% python3 -q
>>> import numpy as np
>>> np.set_printoptions(precision=3, suppress=True, linewidth=140, sign=" ")
>>> u = np.array([0, -7, 3, -4, 3])
>>> rng = np.random.default_rng(3408)
>>> K = np.outer(rng.normal(size=10), u) + 0.3 * rng.normal(size=(10, 5))
>>> K
array([[ -0.164,  11.722,  -5.042,   6.789,  -5.325],
       [  0.023, -10.229,   4.423,  -5.935,   4.603],
       [  0.262,   1.487,  -0.295,   0.786,  -0.183],
       [  0.36 ,  -1.838,   0.595,  -1.047,   0.916],
       [ -0.043,   3.745,  -1.48 ,   1.411,  -1.62 ],
       [ -0.071,   3.024,  -2.134,   2.518,  -1.312],
       [ -0.112, -16.45 ,   6.651,  -9.964,   7.338],
       [ -0.061,   4.452,  -2.208,   2.169,  -2.425],
       [  0.013, -11.263,   4.402,  -6.414,   4.504],
       [ -0.021, -12.294,   5.15 ,  -7.306,   4.962]])
>>> dist = np.linalg.norm(K[:, None] - K[None], axis=-1)
>>> (dist + 1e9 * np.eye(10)).round(6).argmin(axis=1)
array([ 7,  8,  4,  2,  7,  4,  9,  4,  1,  8])
>>> np.linalg.matrix_rank(dist ** 2)
np.int64(7)
>>> np.unravel_index(dist.round(6).argmax(), dist.shape)
(np.int64(0), np.int64(6))
>>> dist[:5, :5]
array([[  0.   ,  28.843,  13.782,  17.785,  10.908],
       [ 28.843,   0.   ,  15.088,  11.074,  17.967],
       [ 13.782,  15.088,   0.   ,   4.053,   3.009],
       [ 17.785,  11.074,   4.053,   0.   ,   6.937],
       [ 10.908,  17.967,   3.009,   6.937,   0.   ]])
>>> np.linalg.norm(K, axis=1)
array([ 15.404,  13.439,   1.737,   2.408,   4.564,   4.666,  21.633,   5.94 ,  14.41 ,  15.989])
>>> np.flatnonzero(dist[9] < dist.mean() / 2)
array([ 1,  6,  8,  9])
>>> dist[9].round(6).argsort(kind="stable")[:4]
array([ 9,  8,  1,  6])
